$ ipython --no-banner

In [1]: import numpy as np

In [2]: np.set_printoptions(suppress=True, linewidth=200)

In [3]: rnd = lambda a: np.round(a, 3) + 0

In [4]: arr = np.load("m.npy")

In [5]: arr
Out[5]: 
array([[ -3,  -8,  -1,  23],
       [  9, -18,  21,  15],
       [-21, -21, -22,  91],
       [-18, -20, -18,  82],
       [  0, -28,  12,  56],
       [  0, -14,   6,  28]])

In [6]: # looks like rank 2

In [7]: left, s, Vh = np.linalg.svd(arr)

In [8]: rnd(s)
Out[8]: array([149.425,  42.954,   0.   ,   0.   ])

In [9]: np.argmax(s[:-1] / (s[1:] + 1e-6)) + 1
Out[9]: np.int64(2)

In [10]: out = left[:, :2] @ np.diag(s[:2]) @ Vh[:2]

In [11]: np.linalg.matrix_rank(arr, rtol=0.05)
Out[11]: np.int64(2)

In [12]: rnd(np.linalg.norm(arr - out) / np.linalg.norm(arr))
Out[12]: np.float64(0.0)

In [13]: rnd(np.linalg.norm(arr - out, 2)), rnd(s[2])
Out[13]: (np.float64(0.0), np.float64(0.0))

In [14]: rnd(out)
Out[14]: 
array([[ -3.,  -8.,  -1.,  23.],
       [  9., -18.,  21.,  15.],
       [-21., -21., -22.,  91.],
       [-18., -20., -18.,  82.],
       [  0., -28.,  12.,  56.],
       [  0., -14.,   6.,  28.]])

In [15]: np.linalg.matrix_rank(out)
Out[15]: np.int64(2)

In [16]: left, s, Vh = np.linalg.svd(arr)

In [17]: evecs = Vh[:(s > 1e-8).sum()]

In [18]: rng = np.random.default_rng(56612)

In [19]: x = arr[5] + 3 * arr[4] + rng.integers(2) * np.eye(4)[2]

In [20]: x
Out[20]: array([  0., -98.,  43., 196.])

In [21]: rnd(np.linalg.norm(x - evecs.T @ evecs @ x))
Out[21]: np.float64(0.606)

In [22]: rnd(np.diag(evecs.T @ evecs))
Out[22]: array([0.182, 0.303, 0.633, 0.882])

In [23]: np.linalg.matrix_rank(np.vstack([arr, x]))
Out[23]: np.int64(3)

In [24]: np.linalg.cond(arr) > 100
Out[24]: np.True_

In [25]: np.linalg.matrix_rank(arr, rtol=0.1)
Out[25]: np.int64(2)

In [26]: [round(float(x), 3) for x in np.linalg.svd(arr, compute_uv=False)[:3]]
Out[26]: [149.425, 42.954, 0.0]

In [27]: mat = np.arange(35).reshape(7, 5) + 3

In [28]: mat
Out[28]: 
array([[ 3,  4,  5,  6,  7],
       [ 8,  9, 10, 11, 12],
       [13, 14, 15, 16, 17],
       [18, 19, 20, 21, 22],
       [23, 24, 25, 26, 27],
       [28, 29, 30, 31, 32],
       [33, 34, 35, 36, 37]])

In [29]: left, s, Vh = np.linalg.svd(mat)

In [30]: rnd(s)
Out[30]: array([132.499,   3.736,   0.   ,   0.   ,   0.   ])

In [31]: out = left[:, :2] @ np.diag(s[:2]) @ Vh[:2]

In [32]: rnd(np.linalg.norm(mat - out, 2)), rnd(s[2])
Out[32]: (np.float64(0.0), np.float64(0.0))

In [33]: rnd(out)
Out[33]: 
array([[ 3.,  4.,  5.,  6.,  7.],
       [ 8.,  9., 10., 11., 12.],
       [13., 14., 15., 16., 17.],
       [18., 19., 20., 21., 22.],
       [23., 24., 25., 26., 27.],
       [28., 29., 30., 31., 32.],
       [33., 34., 35., 36., 37.]])

In [34]: np.linalg.norm(mat, axis=1).argmax()
Out[34]: np.int64(6)

In [35]: rnd(np.linalg.norm(mat, axis=1))
Out[35]: array([11.619, 22.583, 33.69 , 44.833, 55.991, 67.157, 78.326])

In [36]: rnd(np.linalg.norm(mat, "nuc"))
Out[36]: np.float64(136.235)

In [37]: mat[0] @ mat[4]
Out[37]: np.int64(635)

In [38]: rnd(np.linalg.norm(mat, axis=0))
Out[38]: array([54.479, 56.807, 59.161, 61.539, 63.937])

In [39]: out = mat / np.sqrt((mat ** 2).mean(axis=1, keepdims=True))

In [40]: rnd(out[2])
Out[40]: array([0.863, 0.929, 0.996, 1.062, 1.128])

In [41]: np.linalg.matrix_rank(out) == np.linalg.matrix_rank(mat)
Out[41]: np.True_

In [42]: left, s, Vh = np.linalg.svd(mat)

In [43]: evecs = Vh[:(s > 1e-8).sum()]

In [44]: x = mat[2] + -1 * mat[5] + rng.integers(2) * np.eye(5)[0]

In [45]: x
Out[45]: array([-14., -15., -15., -15., -15.])

In [46]: rnd(np.diag(evecs.T @ evecs))
Out[46]: array([0.6, 0.3, 0.2, 0.3, 0.6])

In [47]: rnd(evecs.T @ evecs)
Out[47]: 
array([[ 0.6,  0.4,  0.2,  0. , -0.2],
       [ 0.4,  0.3,  0.2,  0.1,  0. ],
       [ 0.2,  0.2,  0.2,  0.2,  0.2],
       [ 0. ,  0.1,  0.2,  0.3,  0.4],
       [-0.2,  0. ,  0.2,  0.4,  0.6]])

In [48]: out = mat[0, 0] * mat[1:] - np.outer(mat[1:, 0], mat[0])

In [49]: out
Out[49]: 
array([[   0,   -5,  -10,  -15,  -20],
       [   0,  -10,  -20,  -30,  -40],
       [   0,  -15,  -30,  -45,  -60],
       [   0,  -20,  -40,  -60,  -80],
       [   0,  -25,  -50,  -75, -100],
       [   0,  -30,  -60,  -90, -120]])

In [50]: rnd(mat[:, 0] / mat[0, 0])
Out[50]: array([ 1.   ,  2.667,  4.333,  6.   ,  7.667,  9.333, 11.   ])
